In [1]: import numpy as np

In [2]: np.set_printoptions(suppress=True, linewidth=140)

In [3]: A = np.diag(np.array([2, -2, -3, -2])) + -3 * np.eye(4, k=1) + -3 * np.eye(4, k=-1)

In [4]: A
Out[4]: 
array([[ 2., -3.,  0.,  0.],
       [-3., -2., -3.,  0.],
       [ 0., -3., -3., -3.],
       [ 0.,  0., -3., -2.]])

In [5]: round(float(np.linalg.eigvalsh(A).min()), 1)
Out[5]: -7.0

In [6]: np.all(np.linalg.eigvalsh(A) > 0)
Out[6]: np.False_

In [7]: u, g = A[1], A[2]

In [8]: u @ u
Out[8]: np.float64(22.0)

In [9]: u @ g
Out[9]: np.float64(15.0)

In [10]: pr = (u @ g) / (u @ u) * u

In [11]: pr.round(1)
Out[11]: array([-2. , -1.4, -2. ,  0. ])

In [12]: np.linalg.matrix_rank(np.outer(u, g))
Out[12]: np.int64(1)

In [13]: vec = np.array([3, -1, 3, -3])

In [14]: h1 = np.maximum(A @ vec, 0)

In [15]: h1
Out[15]: array([9., 0., 3., 0.])

In [16]: np.flatnonzero(h1 > 1e-9)
Out[16]: array([0, 2])

In [17]: M = np.load("mat.npy")

In [18]: M
Out[18]: 
array([[ 27,  -2,  25, -14,  16],
       [ -2,  36, -10, -12,  -2],
       [ 25, -10,  27,  -6,   8],
       [-14, -12,  -6,  20, -22],
       [ 16,  -2,   8, -22,  34]])

In [19]: A @ A
Out[19]: 
array([[13.,  0.,  9.,  0.],
       [ 0., 22., 15.,  9.],
       [ 9., 15., 27., 15.],
       [ 0.,  9., 15., 13.]])

In [20]: np.linalg.determinant(A)
Traceback (most recent call last):
  Cell In[20], line 1
    np.linalg.determinant(A)
AttributeError: module 'numpy.linalg' has no attribute 'determinant'


In [21]: round(np.linalg.det(A), 1)
Out[21]: np.float64(75.0)

In [22]: rng = np.random.default_rng(1307)

In [23]: lab = rng.permutation(5)

In [24]: lab
Out[24]: array([2, 3, 1, 4, 0])

In [25]: other = M[lab][:, lab]

In [26]: round(np.linalg.det(other), 1), round(float(np.linalg.det(M[lab])), 1)
Out[26]: (np.float64(0.0), -0.0)

In [27]: np.allclose(other, M)
Out[27]: False

In [28]: np.round(np.sort(np.abs(np.linalg.eigvals(other))), 1) + 0
Out[28]: array([ 0. ,  0. , 24.3, 46.1, 73.6])

In [29]: other
Out[29]: 
array([[ 27,  -6, -10,   8,  25],
       [ -6,  20, -12, -22, -14],
       [-10, -12,  36,  -2,  -2],
       [  8, -22,  -2,  34,  16],
       [ 25, -14,  -2,  16,  27]])

In [30]: round(np.linalg.det(2 * M), 1), round(float(np.linalg.det(M)), 1)
Out[30]: (np.float64(-0.0), -0.0)

In [31]: np.einsum("ij,ji->", M, M)
Out[31]: np.int64(8136)

In [32]: round(np.linalg.eigvals(M).sum().real, 1)
Out[32]: np.float64(144.0)

In [33]: np.round(np.poly(M), 1) + 0
Out[33]: array([     1.,   -144.,   6300., -82368.,      0.,      0.])

In [34]: np.round(np.linalg.eigvals(M), 1) + 0
Out[34]: array([73.6,  0. , 24.3, 46.1,  0. ])

In [35]: other = M / np.sqrt((M ** 2).mean(axis=1, keepdims=True))

In [36]: np.linalg.matrix_rank(M - M.mean(axis=1, keepdims=True))
Out[36]: np.int64(3)

In [37]: np.linalg.matrix_rank(other) == np.linalg.matrix_rank(M)
Out[37]: np.True_

In [38]: m1 = np.loadtxt("data.csv", delimiter=",")

In [39]: m1
Out[39]: 
array([[4., 0., 0., 0.],
       [0., 5., 2., 1.],
       [0., 3., 5., 5.],
       [0., 5., 4., 5.]])

In [40]: q = m1.astype(float).copy()

In [41]: for j in range(4):
    ...:     q[:, j] -= q[:, :j] @ (q[:, :j].T @ q[:, j])
    ...:     q[:, j] /= np.linalg.norm(q[:, j])
    ...: 

In [42]: np.round(q.T @ q, 1) + 0
Out[42]: 
array([[1., 0., 0., 0.],
       [0., 1., 0., 0.],
       [0., 0., 1., 0.],
       [0., 0., 0., 1.]])

In [43]: (np.linalg.matrix_power((m1 != 0) + (m1.T != 0) + np.eye(4), 4) > 0).astype(int)
Out[43]: 
array([[1, 0, 0, 0],
       [0, 1, 1, 1],
       [0, 1, 1, 1],
       [0, 1, 1, 1]])

In [44]: np.flatnonzero(np.linalg.matrix_power((m1 != 0) + (m1.T != 0) + np.eye(4), 4)[0])
Out[44]: array([0])

In [45]: np.round(np.sort(np.linalg.eigvals(m1).real), 1)
Out[45]: array([ 1.1,  2.5,  4. , 11.4])

In [46]: (m1 != 0).astype(int)
Out[46]: 
array([[1, 0, 0, 0],
       [0, 1, 1, 1],
       [0, 1, 1, 1],
       [0, 1, 1, 1]])

In [47]: round(np.linalg.det(m1), 1)
Out[47]: np.float64(128.0)

In [48]: m1 @ m1
Out[48]: 
array([[16.,  0.,  0.,  0.],
       [ 0., 36., 24., 20.],
       [ 0., 55., 51., 53.],
       [ 0., 62., 50., 50.]])

In [49]: np.round(np.linalg.matrix_power(m1, 2), 1)
Out[49]: 
array([[16.,  0.,  0.,  0.],
       [ 0., 36., 24., 20.],
       [ 0., 55., 51., 53.],
       [ 0., 62., 50., 50.]])

In [50]: (m1 + m1.T) / 2
Out[50]: 
array([[4. , 0. , 0. , 0. ],
       [0. , 5. , 2.5, 3. ],
       [0. , 2.5, 5. , 4.5],
       [0. , 3. , 4.5, 5. ]])

In [51]: m1 @ m1
Out[51]: 
array([[16.,  0.,  0.,  0.],
       [ 0., 36., 24., 20.],
       [ 0., 55., 51., 53.],
       [ 0., 62., 50., 50.]])

In [52]: np.allclose(m1 @ m1.T, m1.T @ m1)
Out[52]: False

In [53]: round(float(np.linalg.det(m1)), 1)
Out[53]: 128.0

In [54]: np.round(np.sort(np.abs(np.linalg.eigvals(m1))), 1)
Out[54]: array([ 1.1,  2.5,  4. , 11.4])

In [55]: m1.inv()
Traceback (most recent call last):
  Cell In[55], line 1
    m1.inv()
AttributeError: 'numpy.ndarray' object has no attribute 'inv'


In [56]: round(float(np.abs(np.linalg.eigvals(m1)).max()), 1)
Out[56]: 11.4

In [57]: vec = np.array([3, 7, 4, 1])

In [58]: target = m1 @ vec

In [59]: b, lr = np.zeros(4), 1 / np.linalg.norm(m1, 2) ** 2

In [60]: for i in range(10):
    ...:     b -= lr * m1.T @ (m1 @ b - target)
    ...:     if i % 2 == 0: print(i, round(np.linalg.norm(m1 @ b - target), 1))
    ...: 
0 15.9
2 13.1
4 10.8
6 9.0
8 7.5

In [61]: np.round(np.linalg.cond(m1), 1)
Out[61]: np.float64(15.0)

In [62]: b.round(1)
Out[62]: array([2.1, 5.9, 3.3, 2.8])

In [63]: other = m1[0, 0] * m1[1:] - np.outer(m1[1:, 0], m1[0])

In [64]: other
Out[64]: 
array([[ 0., 20.,  8.,  4.],
       [ 0., 12., 20., 20.],
       [ 0., 20., 16., 20.]])

In [65]: np.flatnonzero(~other.round(6).any(axis=1))
Out[65]: array([], dtype=int64)

In [66]: data = np.loadtxt("dump.csv", delimiter=",")

In [67]: data
Out[67]: 
array([[-1.7,  6.2,  2.2,  3.7],
       [-0.8,  4.5,  1.5,  4.1],
       [ 2.5,  6.4,  7.2,  5.8],
       [-1.2,  2.9, -1.6,  3.9],
       [ 1.7,  5.5,  4.2,  5.4],
       [ 2.6,  6.3,  4. ,  5.8],
       [ 0.2,  6.3,  2.9,  4.6],
       [-2.6,  3.5, -0.5,  3.2],
       [-2.9,  3.4, -4.4,  3. ],
       [ 3.6,  7. ,  5. ,  6.3],
       [ 2. ,  3.6,  0.9,  5.5],
       [ 3.9,  6.5,  4.6,  6.4],
       [ 2.8,  6.3,  5.9,  5.9],
       [-0.2,  4.2,  0.6,  4.4],
       [ 2.9,  6.6,  5.7,  6. ],
       [ 1.4,  4.3,  2.3,  5.2],
       [ 2.4,  6.6,  2.9,  5.7],
       [ 1.5,  3.5,  0.9,  5.3],
       [ 1. ,  6.4,  3.6,  5. ],
       [ 0.6,  2.2, -3.1,  4.8]])

In [68]: Z = data[[13, 3]].astype(float)

In [69]: for _ in range(6):
    ...:     lab = np.linalg.norm(data[:, None] - Z, axis=-1).argmin(axis=1)
    ...:     Z = np.array([data[lab == j].mean(axis=0) for j in range(2)])
    ...: 

In [70]: lab
Out[70]: array([0, 1, 0, 1, 0, 0, 0, 1, 1, 0, 0, 0, 0, 1, 0, 0, 0, 0, 0, 1])

In [71]: np.bincount(lab)
Out[71]: array([14,  6])

In [72]: Z.round(1)
Out[72]: 
array([[ 1.9,  5.8,  3.7,  5.5],
       [-1.2,  3.4, -1.2,  3.9]])

In [73]: ang = np.radians(45)

In [74]: Rm = np.eye(4)

In [75]: Rm[2, 2] = Rm[3, 3] = np.cos(ang)

In [76]: Rm[2, 3], Rm[3, 2] = -np.sin(ang), np.sin(ang)

In [77]: Rm.round(1)
Out[77]: 
array([[ 1. ,  0. ,  0. ,  0. ],
       [ 0. ,  1. ,  0. ,  0. ],
       [ 0. ,  0. ,  0.7, -0.7],
       [ 0. ,  0. ,  0.7,  0.7]])

In [78]: other = data @ Rm.T

In [79]: np.allclose(np.linalg.norm(data, axis=1), np.linalg.norm(other, axis=1))
Out[79]: True

In [80]: lab = rng.permutation(4)

In [81]: lab
Out[81]: array([3, 1, 2, 0])

In [82]: other = Rm[lab][:, lab]

In [83]: np.round(np.sort(np.abs(np.linalg.eigvals(other))), 1)
Out[83]: array([1., 1., 1., 1.])

In [84]: np.allclose(other, Rm)
Out[84]: False

In [85]: D = np.linalg.norm(data[:, None] - data[None], axis=-1)

In [86]: np.linalg.matrix_rank(D ** 2)
Out[86]: np.int64(6)

In [87]: D.shape
Out[87]: (20, 20)

In [88]: D[14].round(1)
Out[88]: array([ 6.2,  6.3,  1.6,  9.4,  2.3,  1.8,  4.1,  9.3, 12.4,  1.1,  5.8,  1.5,  0.4,  6.6,  0. ,  4.4,  2.9,  5.9,  3. , 10.2])

In [89]: F = np.array([[-2, -2, -1, 1, -1],
    ...:     [-2, 0, -2, 2, -1],
    ...:     [2, -2, -2, -1, 2],
    ...:     [-2, 1, 1, -1, 1],
    ...:     [1, 0, 2, -1, -2]])

In [90]: other = np.array([[0, 0], [0, 4], [4, 5], [5, 3], [0, 1]])

In [91]: np.linalg.matrix_rank(F @ other)
Out[91]: np.int64(2)

In [92]: np.linalg.matrix_rank(np.vstack([F, other.T]))
Out[92]: np.int64(5)

In [93]: np.einsum("ij,ij->i", F, F)
Out[93]: array([11, 13, 17,  8, 10])

In [94]: other @ F
Traceback (most recent call last):
  Cell In[94], line 1
    other @ F
ValueError: matmul: Input operand 1 has a mismatch in its core dimension 0, with gufunc signature (n?,k),(k,m?)->(n?,m?) (size 5 is different from 2)


In [95]: np.einsum("ik,kj->ij", F, other)
Out[95]: 
array([[  1, -11],
       [  2,  -5],
       [-13, -19],
       [ -1,   7],
       [  3,   5]])

In [96]: W0 = np.load("a.npy")

In [97]: W0
Out[97]: 
array([[0, 0, 0, 0],
       [0, 0, 0, 0],
       [2, 0, 0, 0],
       [0, 3, 0, 0]])

In [98]: other = np.linalg.invert(F)
Traceback (most recent call last):
  Cell In[98], line 1
    other = np.linalg.invert(F)
AttributeError: module 'numpy.linalg' has no attribute 'invert'


In [99]: other = np.linalg.inv(F)

In [100]: np.round(np.linalg.det(F) * np.linalg.det(other), 1)
Out[100]: np.float64(1.0)

In [101]: round(float(np.linalg.cond(F)), 1)
Out[101]: 9.2

In [102]: np.round(F @ other, 1) + 0
Out[102]: 
array([[1., 0., 0., 0., 0.],
       [0., 1., 0., 0., 0.],
       [0., 0., 1., 0., 0.],
       [0., 0., 0., 1., 0.],
       [0., 0., 0., 0., 1.]])

In [103]: other.round(1) + 0
Out[103]: 
array([[-0.1, -0.1,  0. , -0.3,  0. ],
       [-0.5,  0.4,  0.1,  0.2,  0.2],
       [ 0.3, -0.7, -0.5, -0.3, -0.4],
       [ 0.3, -0.6, -0.6, -0.6, -0.7],
       [ 0.1, -0.5, -0.2, -0.1, -0.6]])

In [104]: np.round(np.linalg.det(F) * other, 1)
Out[104]: 
array([[-10.,  -8.,  -1., -22.,  -3.],
       [-35.,  32.,   4.,  13.,  12.],
       [ 25., -55., -35., -20., -30.],
       [ 20., -44., -43., -46., -54.],
       [ 10., -37., -14.,  -8., -42.]])

In [105]: np.unravel_index(np.abs(other).argmax(), other.shape)
Out[105]: (np.int64(2), np.int64(1))

In [106]: np.round(other.sum(axis=0), 1)
Out[106]: array([ 0.1, -1.5, -1.2, -1.1, -1.6])

In [107]: np.round(other.mean(axis=0), 1) + 0
Out[107]: array([ 0. , -0.3, -0.2, -0.2, -0.3])

In [108]: np.round(other - other[0], 1) + 0
Out[108]: 
array([[ 0. ,  0. ,  0. ,  0. ,  0. ],
       [-0.3,  0.5,  0.1,  0.5,  0.2],
       [ 0.5, -0.6, -0.5,  0. , -0.4],
       [ 0.4, -0.5, -0.6, -0.3, -0.7],
       [ 0.3, -0.4, -0.2,  0.2, -0.5]])

In [109]: round(float(np.abs(other).max()), 1)
Out[109]: 0.7

In [110]: np.count_nonzero(other)
Out[110]: np.int64(25)

In [111]: rank = np.linalg.matrix_rank(W0)

In [112]: rank
Out[112]: np.int64(2)

In [113]: N = np.linalg.svd(W0)[2][rank:].T

In [114]: N.shape
Out[114]: (4, 2)

In [115]: [int(np.linalg.matrix_rank(W0[:, :j + 1])) for j in range(4)]
Out[115]: [1, 2, 2, 2]

In [116]: lab = rng.permutation(4)

In [117]: lab
Out[117]: array([1, 0, 3, 2])

In [118]: other = W0[lab][:, lab]

In [119]: np.diag(other)
Out[119]: array([0, 0, 0, 0])

In [120]: np.round(np.sort(np.abs(np.linalg.eigvals(other))), 1)
Out[120]: array([0., 0., 0., 0.])

In [121]: round(np.linalg.det(other), 1), round(float(np.linalg.det(W0[lab])), 1)
Out[121]: (np.float64(0.0), 0.0)

In [122]: other = np.array([[-1, -1, -6], [5, -6, 5], [-8, -4, 4]])

In [123]: mat = other - other.T

In [124]: mat
Out[124]: 
array([[ 0, -6,  2],
       [ 6,  0,  9],
       [-2, -9,  0]])

In [125]: np.linalg.cond(mat) > 100
Out[125]: np.True_

In [126]: np.linalg.matrix_rank(mat, rtol=0.1)
Out[126]: np.int64(2)

In [127]: [round(float(x), 1) for x in np.linalg.svd(mat, compute_uv=False)[:3]]
Out[127]: [11.0, 11.0, 0.0]

In [128]: J = np.array([[0, 1, 1, 0, 1],
     ...:     [1, 0, 0, 0, 0],
     ...:     [1, 0, 0, 1, 1],
     ...:     [0, 0, 1, 0, 0],
     ...:     [1, 0, 1, 0, 0]])

In [129]: proj = np.triu(np.array([[2, 2, 3, 1, 2],
     ...:     [3, 3, 3, 1, 3],
     ...:     [1, 2, 1, 1, 2],
     ...:     [0, 0, 3, 1, 1],
     ...:     [0, 3, 3, 1, 0]]), 1) + np.eye(5)

In [130]: other = proj @ J @ np.linalg.inv(proj)

In [131]: np.linalg.matrix_rank(other)
Out[131]: np.int64(4)

In [132]: np.trace(other), np.trace(J)
Out[132]: (np.float64(0.0), np.int64(0))

In [133]: np.round(np.poly(other), 1) + 0
Out[133]: array([ 1.,  0., -5., -2.,  3.,  0.])

In [134]: other
Out[134]: 
array([[  7., -13.,  22., -13.,  -2.],
       [  7., -14.,  25., -15.,  -4.],
       [  3.,  -6.,  12.,  -8.,  -3.],
       [  1.,  -2.,   5.,  -4.,  -2.],
       [  1.,  -2.,   4.,  -3.,  -1.]])

In [135]: proj @ J - J @ proj
Out[135]: 
array([[ 7.,  0.,  0.,  1., -2.],
       [ 6., -2.,  1.,  2.,  1.],
       [ 2., -2.,  0., -1., -3.],
       [ 1.,  0.,  1., -1., -2.],
       [ 0., -2., -3., -2., -4.]])
